>>> import numpy as np
>>> import numpy.linalg as la
>>> np.set_printoptions(precision=3, suppress=True, linewidth=200)
>>> tidy = lambda a: np.round(a, 3) + 0
>>> Y = np.array([[2, 0, -1], [2, -2, 0], [0, -1, -2]])
>>> W0 = np.triu(Y, 1)
>>> W0
array([[ 0,  0, -1],
       [ 0,  0,  0],
       [ 0,  0,  0]])
>>> # triangular, det is the product of the diagonal
>>> rank = la.matrix_rank(W0)
>>> rank
np.int64(1)
>>> null = la.svd(W0)[2][rank:].T
>>> null.shape
(3, 2)
>>> null @ null.T
array([[1., 0., 0.],
       [0., 1., 0.],
       [0., 0., 0.]])
>>> [int(la.matrix_rank(np.delete(W0, i, axis=0))) for i in range(3)]
[0, 1, 1]
>>> la.matrix_rank(W0.T @ W0), la.matrix_rank(W0 @ W0.T)
(np.int64(1), np.int64(1))
>>> W0 @ null
array([[0., 0.],
       [0., 0.],
       [0., 0.]])
>>> [int(la.matrix_rank(W0[:, :j + 1])) for j in range(3)]
[0, 0, 1]
>>> np.unique(W0.round(6), axis=0).shape
(2, 3)
>>> np.allclose(W0[:-1].T @ la.lstsq(W0[:-1].T, W0[-1])[0], W0[-1])
True
>>> tidy(np.trace(la.pinv(W0) @ W0))
np.float64(1.0)
>>> tidy(W0 @ la.pinv(W0) @ W0)
array([[ 0.,  0., -1.],
       [ 0.,  0.,  0.],
       [ 0.,  0.,  0.]])
>>> np.abs(np.diag(la.qr(W0)[1])) > 1e-9
array([False, False, False])
>>> rng = np.random.default_rng(671)
>>> idx = rng.permutation(3)
>>> idx
array([2, 0, 1])
>>> Y = W0[idx][:, idx]
>>> np.allclose(Y, W0)
False
>>> np.trace(Y)
np.int64(0)
>>> np.diag(Y)
array([0, 0, 0])
>>> assert W0 == W0.T
Traceback (most recent call last):
  File "<python-input-29>", line 1, in <module>
    assert W0 == W0.T
           ^^^^^^^^^^
ValueError: The truth value of an array with more than one element is ambiguous. Use a.any() or a.all()
>>> np.allclose(W0 @ W0.T, W0.T @ W0)
False
>>> la.determinant(W0)
Traceback (most recent call last):
  File "<python-input-31>", line 1, in <module>
    la.determinant(W0)
    ^^^^^^^^^^^^^^
AttributeError: module 'numpy.linalg' has no attribute 'determinant'
>>> np.allclose(W0, W0.T)
False
>>> W0 @ W0
array([[0, 0, 0],
       [0, 0, 0],
       [0, 0, 0]])
>>> th = np.sort(rng.uniform(-2, 2, 10))
>>> m1 = np.c_[th, th ** 2, th ** 3] @ np.array([[2, 1, 3], [1, 1, 1], [2, 1, 0]])
>>> tidy(m1)
array([[-11.608,  -4.226,  -2.174],
       [  0.505,   0.277,   0.703],
       [  6.474,   3.88 ,   4.69 ],
       [ 12.724,   7.545,   6.981],
       [ 13.601,   8.053,   7.253],
       [ 15.313,   9.041,   7.761],
       [ 16.344,   9.634,   8.054],
       [ 18.035,  10.604,   8.516],
       [ 18.521,  10.882,   8.644],
       [ 21.21 ,  12.416,   9.33 ]])
>>> x = np.array([1, 0, -1])
>>> target = m1 @ x
>>> tidy(la.solve(m1.T @ m1, m1.T @ target))
array([ 1.,  0., -1.])
>>> target = target + 0.1 * rng.normal(size=10)
>>> tidy(target)
array([-9.483, -0.276,  1.899,  5.692,  6.451,  7.546,  7.956,  9.411,  9.894, 11.982])
>>> b, *_ = la.lstsq(m1, target)
>>> b.round()
array([ 1., -0., -1.])
>>> Xs = (m1 - m1.mean(axis=0)) / m1.std(axis=0)
>>> np.argwhere(np.abs(Xs) > 2)
array([[0, 0],
       [0, 1],
       [0, 2]])
>>> b = la.lstsq(np.delete(Xs, 0, axis=1), Xs[:, 0])[0]
>>> tidy(1 - np.var(Xs[:, 0] - np.delete(Xs, 0, axis=1) @ b))
np.float64(0.992)
>>> Y = np.c_[m1[:, :2] @ np.array([[-5, 1], [-1, -1]]), np.array([-1, 5, 4, -1, 0, 3, 0, 1, -1, 3])]
>>> tidy(Y)
array([[  62.266,   -7.382,   -1.   ],
       [  -2.803,    0.229,    5.   ],
       [ -36.252,    2.594,    4.   ],
       [ -71.164,    5.179,   -1.   ],
       [ -76.056,    5.548,    0.   ],
       [ -85.604,    6.272,    3.   ],
       [ -91.355,    6.71 ,    0.   ],
       [-100.78 ,    7.431,    1.   ],
       [-103.486,    7.639,   -1.   ],
       [-118.467,    8.794,    3.   ]])
>>> tidy(la.lstsq(m1, Y[:, 0])[0])
array([-5., -1.,  0.])
>>> tidy(la.norm(Y - m1 @ la.lstsq(m1, Y)[0], axis=0))
array([0.   , 0.   , 6.842])
>>> F = np.load("out14.npy")
>>> tidy(F)
array([[0.333, 0.   , 0.   , 0.333, 0.333],
       [0.   , 0.5  , 0.   , 0.25 , 0.25 ],
       [0.25 , 0.   , 0.5  , 0.   , 0.25 ],
       [0.   , 0.   , 0.25 , 0.5  , 0.25 ],
       [0.5  , 0.   , 0.   , 0.   , 0.5  ]])
>>> # rows sum to 1
>>> Y = F + rng.integers(-2, 3, (5, 4)) @ rng.integers(-2, 3, (4, 5))
>>> tidy(Y)
array([[-1.667,  2.   ,  4.   ,  0.333,  0.333],
       [-2.   ,  0.5  , -1.   , -0.75 , -6.75 ],
       [ 3.25 ,  2.   , -3.5  , -1.   ,  2.25 ],
       [-3.   ,  0.   ,  6.25 ,  1.5  , -1.75 ],
       [ 2.5  , -4.   ,  0.   ,  2.   ,  2.5  ]])
>>> tidy(la.svd(Y - F, compute_uv=False))
array([10.367,  7.468,  5.178,  0.973,  0.   ])
>>> la.matrix_rank(Y - F, tol=1e-8)
np.int64(4)
